$ ipython --no-banner

In [1]: import numpy as np

In [2]: import numpy.linalg as la

In [3]: np.set_printoptions(precision=2, suppress=True, linewidth=160, legacy="1.25")

In [4]: def rd(a):
   ...:     return np.round(a, 2) + 0
   ...: 

In [5]: M = np.array([[-3, -3, -1, -2, 0, 0],
   ...:     [-1, -2, 0, -1, 2, -1],
   ...:     [-1, -1, 2, -2, 1, 3],
   ...:     [1, 2, 2, 0, 0, -3],
   ...:     [-3, 0, -2, -2, 3, 0],
   ...:     [-2, -2, -2, 2, 3, 2],
   ...:     [1, 2, 2, 0, 0, -3]])

In [6]: M
Out[6]: 
array([[-3, -3, -1, -2,  0,  0],
       [-1, -2,  0, -1,  2, -1],
       [-1, -1,  2, -2,  1,  3],
       [ 1,  2,  2,  0,  0, -3],
       [-3,  0, -2, -2,  3,  0],
       [-2, -2, -2,  2,  3,  2],
       [ 1,  2,  2,  0,  0, -3]])

In [7]: vec = np.array([2, -2, 1, -2, 0, -2])

In [8]: h1 = np.maximum(M @ vec, 0)

In [9]: M * (h1 > 1e-9)[:, None]
Out[9]: 
array([[-3, -3, -1, -2,  0,  0],
       [-1, -2,  0, -1,  2, -1],
       [ 0,  0,  0,  0,  0,  0],
       [ 1,  2,  2,  0,  0, -3],
       [ 0,  0,  0,  0,  0,  0],
       [ 0,  0,  0,  0,  0,  0],
       [ 1,  2,  2,  0,  0, -3]])

In [10]: np.maximum(M @ vec, 0) - np.maximum(-M @ vec, 0)
Out[10]: array([  3,   6,   0,   6,  -4, -10,   6])

In [11]: np.maximum(M @ (3 * vec), 0)
Out[11]: array([ 9, 18,  0, 18,  0,  0, 18])

In [12]: print(rd(np.tanh(M @ vec)))
[ 1.  1.  0.  1. -1. -1.  1.]

In [13]: W = np.array([[3, 0, 3, 2],
    ...:     [3, 3, 2, 1],
    ...:     [3, 0, 0, 1],
    ...:     [3, 1, 2, 1],
    ...:     [0, 2, 3, 1],
    ...:     [2, 3, 3, 0]])

In [14]: b = np.array([8, 0, 4, 8])

In [15]: hid = np.maximum(M @ W + b, 0)

In [16]: print(rd((hid > 0).mean(axis=0)))
[0.43 0.43 0.57 0.86]

In [17]: Z = np.array([[9, 2], [-3, -9], [-3, 3], [-6, -9]])

In [18]: print((hid @ Z).round(6).argmax(axis=1))
[0 0 0 0 0 1 0]

In [19]: print(W @ Z)
[[  6  -3]
 [  6 -24]
 [ 21  -3]
 [ 12  -6]
 [-21 -18]
 [  0 -14]]

In [20]: hid @ Z
Out[20]: 
array([[  0,   0],
       [-30, -45],
       [ -3, -71],
       [ 63, -86],
       [-18, -45],
       [-93, -78],
       [ 63, -86]])

In [21]: vec = np.array([0, 0, 1, 2, 1, 2])

In [22]: rhs = M @ vec

In [23]: b, lr = np.zeros(6), 1 / la.norm(M, 2) ** 2

In [24]: for i in range(250):
    ...:     b -= lr * M.T @ (M @ b - rhs)
    ...:     if i % 50 == 0: print(i, round(la.norm(M @ b - rhs), 2))
    ...: 
0 9.3
50 0.47
100 0.24
150 0.13
200 0.07

In [25]: rd(la.cond(M))
Out[25]: 8.77

In [26]: rd(b)
Out[26]: array([ 0.03, -0.01,  0.99,  1.99,  1.01,  2.  ])

In [27]: m1 = np.array([[15, 0, 6, 0, 0, 0],
    ...:     [9, 15, 9, 0, 0, 0],
    ...:     [6, 15, 15, 0, 0, 0],
    ...:     [5, 0, 2, 15, 0, 6],
    ...:     [3, 5, 3, 9, 15, 9],
    ...:     [2, 5, 5, 6, 15, 15]])

In [28]: m1
Out[28]: 
array([[15,  0,  6,  0,  0,  0],
       [ 9, 15,  9,  0,  0,  0],
       [ 6, 15, 15,  0,  0,  0],
       [ 5,  0,  2, 15,  0,  6],
       [ 3,  5,  3,  9, 15,  9],
       [ 2,  5,  5,  6, 15, 15]])

In [29]: th = np.radians(15)

In [30]: R = np.eye(6)

In [31]: R[1, 1] = R[4, 4] = np.cos(th)

In [32]: R[1, 4], R[4, 1] = -np.sin(th), np.sin(th)

In [33]: rd(R)
Out[33]: 
array([[ 1.  ,  0.  ,  0.  ,  0.  ,  0.  ,  0.  ],
       [ 0.  ,  0.97,  0.  ,  0.  , -0.26,  0.  ],
       [ 0.  ,  0.  ,  1.  ,  0.  ,  0.  ,  0.  ],
       [ 0.  ,  0.  ,  0.  ,  1.  ,  0.  ,  0.  ],
       [ 0.  ,  0.26,  0.  ,  0.  ,  0.97,  0.  ],
       [ 0.  ,  0.  ,  0.  ,  0.  ,  0.  ,  1.  ]])

In [34]: M2 = m1 @ R.T

In [35]: rd(la.det(R)), rd(np.trace(R))
Out[35]: (1.0, 5.93)

In [36]: np.allclose(la.norm(m1, axis=1), la.norm(M2, axis=1))
Out[36]: True

In [37]: u = np.array([-5, -9, -2])

In [38]: np.polyval(u, R[0])
Out[38]: array([-16.,  -2.,  -2.,  -2.,  -2.,  -2.])

In [39]: np.convolve(R[0], u)
Out[39]: array([-5., -9., -2.,  0.,  0.,  0.,  0.,  0.])

In [40]: arr = np.load("m.npy")

In [41]: arr
Out[41]: 
array([[-3,  0,  0,  0,  0,  0,  0],
       [ 0, -1,  0,  0,  0,  0,  0],
       [ 0,  0,  5,  0,  0,  0,  0],
       [ 0,  0,  0,  2,  0,  0,  0],
       [ 0,  0,  0,  0,  4,  0,  0],
       [ 0,  0,  0,  0,  0, -3,  0],
       [ 0,  0,  0,  0,  0,  0,  2]])

In [42]: la.matrix_rank(arr - arr[0, 0] * np.eye(7))
Out[42]: 5

In [43]: [int(la.matrix_rank(la.matrix_power(arr, p))) for p in range(1, 8)]
Out[43]: [7, 7, 7, 7, 7, 7, 7]

In [44]: la.matrix_rank(arr)
Out[44]: 7

In [45]: np.abs(arr).max()
Out[45]: 5

In [46]: arr.sum(axis=1)
Out[46]: array([-3, -1,  5,  2,  4, -3,  2])

In [47]: rd(la.norm(arr))
Out[47]: 8.25

In [48]: arr.shape
Out[48]: (7, 7)

In [49]: arr[:, 7]
IndexError: index 7 is out of bounds for axis 1 with size 7


In [50]: np.unravel_index(np.abs(arr).argmax(), arr.shape)
Out[50]: (2, 2)

In [51]: (la.matrix_power((arr != 0) + (arr.T != 0) + np.eye(7), 7) > 0).astype(int)
Out[51]: 
array([[1, 0, 0, 0, 0, 0, 0],
       [0, 1, 0, 0, 0, 0, 0],
       [0, 0, 1, 0, 0, 0, 0],
       [0, 0, 0, 1, 0, 0, 0],
       [0, 0, 0, 0, 1, 0, 0],
       [0, 0, 0, 0, 0, 1, 0],
       [0, 0, 0, 0, 0, 0, 1]])

In [52]: arr @ arr
Out[52]: 
array([[ 9,  0,  0,  0,  0,  0,  0],
       [ 0,  1,  0,  0,  0,  0,  0],
       [ 0,  0, 25,  0,  0,  0,  0],
       [ 0,  0,  0,  4,  0,  0,  0],
       [ 0,  0,  0,  0, 16,  0,  0],
       [ 0,  0,  0,  0,  0,  9,  0],
       [ 0,  0,  0,  0,  0,  0,  4]])

In [53]: rd(np.sort(la.eigvals(arr).real))
Out[53]: array([-3., -3., -1.,  2.,  2.,  4.,  5.])

In [54]: vec = np.array([1, 0, 1, 2, -1, -1, 2])

In [55]: np.sign((arr @ vec).round(6))
Out[55]: array([-1,  0,  1,  1, -1,  1,  1])

In [56]: print(arr @ (2 * vec))
[-6  0 10  8 -8  6  8]

In [57]: la.norm(arr @ vec) <= la.norm(arr, 2) * la.norm(vec) + 1e-9
Out[57]: True

In [58]: rng = np.random.default_rng(47)

In [59]: z = rng.integers(0, 2, 6)

In [60]: J = (z[:, None] == z) * -2 + np.eye(6)

In [61]: J
Out[61]: 
array([[-1.,  0.,  0.,  0., -2., -2.],
       [ 0., -1., -2., -2.,  0.,  0.],
       [ 0., -2., -1., -2.,  0.,  0.],
       [ 0., -2., -2., -1.,  0.,  0.],
       [-2.,  0.,  0.,  0., -1., -2.],
       [-2.,  0.,  0.,  0., -2., -1.]])

In [62]: # symmetric, so the eigenvalues are real

In [63]: z = rng.permutation(6)

In [64]: M2 = M[:, z] * rng.choice([-1, 1], 6)

In [65]: M2
Out[65]: 
array([[-3,  2,  0, -3,  1,  0],
       [-2,  1,  1, -1,  0,  2],
       [-1,  2, -3, -1, -2,  1],
       [ 2,  0,  3,  1, -2,  0],
       [ 0,  2,  0, -3,  2,  3],
       [-2, -2, -2, -2,  2,  3],
       [ 2,  0,  3,  1, -2,  0]])

In [66]: left, _, vt = la.svd(M.T @ M2)

In [67]: rd(left @ vt)
Out[67]: 
array([[ 0.,  0.,  0.,  1.,  0.,  0.],
       [ 1.,  0.,  0.,  0.,  0.,  0.],
       [ 0.,  0.,  0.,  0., -1.,  0.],
       [ 0., -1.,  0.,  0.,  0.,  0.],
       [ 0.,  0.,  0.,  0.,  0.,  1.],
       [ 0.,  0., -1.,  0.,  0.,  0.]])

In [68]: rd(la.lstsq(M, M2)[0])
Out[68]: 
array([[ 0.,  0.,  0.,  1.,  0.,  0.],
       [ 1.,  0.,  0.,  0.,  0.,  0.],
       [ 0.,  0.,  0.,  0., -1.,  0.],
       [ 0., -1.,  0.,  0.,  0.,  0.],
       [ 0.,  0.,  0.,  0.,  0.,  1.],
       [ 0.,  0., -1.,  0.,  0.,  0.]])

In [69]: M2 = J / la.norm(J, axis=1, keepdims=True)

In [70]: G = M2 @ M2.T

In [71]: rd(G)
Out[71]: 
array([[1.  , 0.  , 0.  , 0.  , 0.89, 0.89],
       [0.  , 1.  , 0.89, 0.89, 0.  , 0.  ],
       [0.  , 0.89, 1.  , 0.89, 0.  , 0.  ],
       [0.  , 0.89, 0.89, 1.  , 0.  , 0.  ],
       [0.89, 0.  , 0.  , 0.  , 1.  , 0.89],
       [0.89, 0.  , 0.  , 0.  , 0.89, 1.  ]])

In [72]: (np.abs(G) > 0.9).astype(int)
Out[72]: 
array([[1, 0, 0, 0, 0, 0],
       [0, 1, 0, 0, 0, 0],
       [0, 0, 1, 0, 0, 0],
       [0, 0, 0, 1, 0, 0],
       [0, 0, 0, 0, 1, 0],
       [0, 0, 0, 0, 0, 1]])

In [73]: print(rd(la.norm(M2, axis=1)))
[1. 1. 1. 1. 1. 1.]

In [74]: (G - 2 * np.eye(6)).round(6).argmax(axis=1)
Out[74]: array([4, 2, 1, 1, 0, 0])

In [75]: M2 = np.c_[M[:, :4] @ np.array([[-2, -2, 2, 3], [-2, -3, -3, 1], [-1, 3, 3, 3], [-3, 3, 0, 3]]), np.array([3, -2, 3, 3, -1, -1, -3])]

In [76]: M2
Out[76]: 
array([[ 19,   6,   0, -21,   3],
       [  9,   5,   4,  -8,  -2],
       [  8,   5,   7,  -4,   3],
       [ -8,  -2,   2,  11,   3],
       [ 14,  -6, -12, -21,  -1],
       [  4,  10,  -4,  -8,  -1],
       [ -8,  -2,   2,  11,  -3]])

In [77]: print(la.matrix_rank(np.c_[M, M2]))
7

In [78]: print(rd(la.lstsq(M, M2[:, 0])[0]))
[-2. -2. -1. -3.  0.  0.]

In [79]: rd(la.norm(la.qr(M)[0].T @ M2, axis=0) ** 2 / ((M2 ** 2).sum(axis=0) + 1e-12))
Out[79]: array([1.  , 1.  , 1.  , 1.  , 0.57])

In [80]: M2 = J + rng.integers(-2, 3, (6, 2)) @ rng.integers(-2, 3, (2, 6))

In [81]: M2
Out[81]: 
array([[ 3., -4.,  0.,  4.,  2., -4.],
       [-1.,  1., -1., -3., -2.,  0.],
       [-4.,  0., -3., -6., -2.,  3.],
       [-2., -2., -4., -3.,  0.,  2.],
       [-8.,  4., -2., -6., -5.,  2.],
       [-2.,  2.,  2.,  0., -4., -2.]])

In [82]: rd(la.svd(M2 - J, compute_uv=False))
Out[82]: array([15.97,  5.48,  0.  ,  0.  ,  0.  ,  0.  ])

In [83]: M2 - J
Out[83]: 
array([[ 4., -4.,  0.,  4.,  4., -2.],
       [-1.,  2.,  1., -1., -2.,  0.],
       [-4.,  2., -2., -4., -2.,  3.],
       [-2.,  0., -2., -2.,  0.,  2.],
       [-6.,  4., -2., -6., -4.,  4.],
       [ 0.,  2.,  2.,  0., -2., -1.]])

In [84]: [round(float(la.det(J[:i, :i])), 2) + 0 for i in range(1, 7)]
Out[84]: [-1.0, 1.0, 3.0, 5.0, 15.0, 25.0]

In [85]: np.all(la.eigvalsh(J) > 0)
Out[85]: False

In [86]: rd(la.eigvalsh(J).min())
Out[86]: -5.0

In [87]: F = np.tril(np.array([[-3, 2, 2, 3, 2, -1],
    ...:     [-1, 1, 1, -3, 0, 0],
    ...:     [2, 2, -2, 2, -2, -2],
    ...:     [-1, 3, -3, 1, -2, 3],
    ...:     [1, -1, -3, 1, 3, 3],
    ...:     [0, -3, 1, -3, -1, 0]]), -1) + np.eye(6, dtype=int)

In [88]: F
Out[88]: 
array([[ 1,  0,  0,  0,  0,  0],
       [-1,  1,  0,  0,  0,  0],
       [ 2,  2,  1,  0,  0,  0],
       [-1,  3, -3,  1,  0,  0],
       [ 1, -1, -3,  1,  1,  0],
       [ 0, -3,  1, -3, -1,  1]])

In [89]: # triangular: eigenvalues sit on the diagonal

In [90]: M2 = F / np.sqrt((F ** 2).mean(axis=1, keepdims=True))

In [91]: rd(la.norm(M2, axis=1))
Out[91]: array([2.45, 2.45, 2.45, 2.45, 2.45, 2.45])

In [92]: rd(F - F.mean(axis=1, keepdims=True))
Out[92]: 
array([[ 0.83, -0.17, -0.17, -0.17, -0.17, -0.17],
       [-1.  ,  1.  ,  0.  ,  0.  ,  0.  ,  0.  ],
       [ 1.17,  1.17,  0.17, -0.83, -0.83, -0.83],
       [-1.  ,  3.  , -3.  ,  1.  ,  0.  ,  0.  ],
       [ 1.17, -0.83, -2.83,  1.17,  1.17,  0.17],
       [ 0.83, -2.17,  1.83, -2.17, -0.17,  1.83]])

In [93]: la.matrix_rank(M2) == la.matrix_rank(F)
Out[93]: True

In [94]: print(la.matrix_rank(F - F.mean(axis=1, keepdims=True)))
5

In [95]: rd(M2[4])
Out[95]: array([ 0.68, -0.68, -2.04,  0.68,  0.68,  0.  ])

In [96]: F @ F
Out[96]: 
array([[  1,   0,   0,   0,   0,   0],
       [ -2,   1,   0,   0,   0,   0],
       [  2,   4,   1,   0,   0,   0],
       [-11,   0,  -6,   1,   0,   0],
       [ -4,  -5,  -9,   2,   1,   0],
       [  7, -12,  14,  -7,  -2,   1]])

In [97]: [int(la.matrix_rank(la.matrix_power(F, p))) for p in range(1, 7)]
Out[97]: [6, 6, 6, 6, 6, 6]

In [98]: rd(np.sort(la.eigvals(F)))
Out[98]: array([1., 1., 1., 1., 1., 1.])

In [99]: print(np.prod(np.diag(F)), rd(la.det(F)))
1 1.0

In [100]: la.matrix_rank(F - F[0, 0] * np.eye(6))
Out[100]: 5

In [101]: M2 = np.array([[3, 0], [1, 3], [3, 0], [2, 1], [1, 1], [0, 1]])

In [102]: F @ M2
Out[102]: 
array([[  3,   0],
       [ -2,   3],
       [ 11,   6],
       [ -7,  10],
       [ -4,  -1],
       [ -7, -12]])

In [103]: np.einsum("ik,kj->ji", F, M2)
Out[103]: 
array([[  3,  -2,  11,  -7,  -4,  -7],
       [  0,   3,   6,  10,  -1, -12]])

In [104]: la.matrix_rank(F @ M2)
Out[104]: 2

In [105]: X = np.load("mat.npy")

In [106]: X
Out[106]: 
array([[ -1,   1,   2,   0],
       [ -4,   9,   7,   1],
       [  6,   0,   0,   7],
       [  8,  -1,   9,  -6],
       [  1,  -8,   2,   4],
       [ -4,  -5,   3,  -1],
       [-21,  46,  37,   5]])

In [107]: th = np.radians(180)

In [108]: R = np.eye(4)

In [109]: R[1, 1] = R[2, 2] = np.cos(th)

In [110]: R[1, 2], R[2, 1] = -np.sin(th), np.sin(th)

In [111]: rd(R)
Out[111]: 
array([[ 1.,  0.,  0.,  0.],
       [ 0., -1.,  0.,  0.],
       [ 0.,  0., -1.,  0.],
       [ 0.,  0.,  0.,  1.]])

In [112]: M2 = X @ R.T

In [113]: rd(la.det(R)), np.trace(R)
Out[113]: (1.0, 0.0)

In [114]: rd(la.svd(X, compute_uv=False)), rd(la.svd(M2, compute_uv=False))
Out[114]: (array([64.27, 13.59, 10.16,  9.43]), array([64.27, 13.59, 10.16,  9.43]))

In [115]: print(rd(M2))
[[ -1.  -1.  -2.   0.]
 [ -4.  -9.  -7.   1.]
 [  6.   0.   0.   7.]
 [  8.   1.  -9.  -6.]
 [  1.   8.  -2.   4.]
 [ -4.   5.  -3.  -1.]
 [-21. -46. -37.   5.]]

In [116]: print(np.abs(M2 - X).max(axis=0))
[ 0. 92. 74.  0.]

In [117]: print(np.allclose(la.norm(X, axis=1), la.norm(M2, axis=1)))
True

In [118]: z = rng.permutation(4)

In [119]: M2 = X[:, z] * rng.choice([-1, 1], 4)

In [120]: M2
Out[120]: 
array([[  0,   1,  -2,   1],
       [  1,   9,  -7,   4],
       [  7,   0,   0,  -6],
       [ -6,  -1,  -9,  -8],
       [  4,  -8,  -2,  -1],
       [ -1,  -5,  -3,   4],
       [  5,  46, -37,  21]])

In [121]: left, _, vt = la.svd(X.T @ M2)

In [122]: z
Out[122]: array([3, 1, 2, 0])

In [123]: rd(la.lstsq(X, M2)[0])
Out[123]: 
array([[ 0.,  0.,  0., -1.],
       [ 0.,  1.,  0.,  0.],
       [ 0.,  0., -1.,  0.],
       [ 1.,  0.,  0.,  0.]])

In [124]: M2 = X / la.norm(X, axis=1, keepdims=True)

In [125]: G = M2 @ M2.T

In [126]: (G - 2 * np.eye(7)).round(6).argmax(axis=1)
Out[126]: array([6, 6, 4, 0, 5, 4, 1])

In [127]: (np.abs(G) > 0.9).astype(int)
Out[127]: 
array([[1, 1, 0, 0, 0, 0, 1],
       [1, 1, 0, 0, 0, 0, 1],
       [0, 0, 1, 0, 0, 0, 0],
       [0, 0, 0, 1, 0, 0, 0],
       [0, 0, 0, 0, 1, 0, 0],
       [0, 0, 0, 0, 0, 1, 0],
       [1, 1, 0, 0, 0, 0, 1]])

In [128]: np.argwhere(np.triu(np.abs(G) > 0.95, 1))
Out[128]: array([[1, 6]])

In [129]: rd(np.degrees(np.arccos(np.clip(G[4, 5], -1, 1))))
Out[129]: 54.75

In [130]: rd(G[4])
Out[130]: array([-0.22, -0.52,  0.4 ,  0.08,  1.  ,  0.58, -0.51])

In [131]: rd(la.norm(M2, axis=1))
Out[131]: array([1., 1., 1., 1., 1., 1., 1.])

In [132]: rd(G)
Out[132]: 
array([[ 1.  ,  0.91, -0.27,  0.27, -0.22,  0.29,  0.92],
       [ 0.91,  1.  , -0.15,  0.1 , -0.52, -0.1 ,  1.  ],
       [-0.27, -0.15,  1.  ,  0.05,  0.4 , -0.47, -0.16],
       [ 0.27,  0.1 ,  0.05,  1.  ,  0.08,  0.06,  0.1 ],
       [-0.22, -0.52,  0.4 ,  0.08,  1.  ,  0.58, -0.51],
       [ 0.29, -0.1 , -0.47,  0.06,  0.58,  1.  , -0.09],
       [ 0.92,  1.  , -0.16,  0.1 , -0.51, -0.09,  1.  ]])
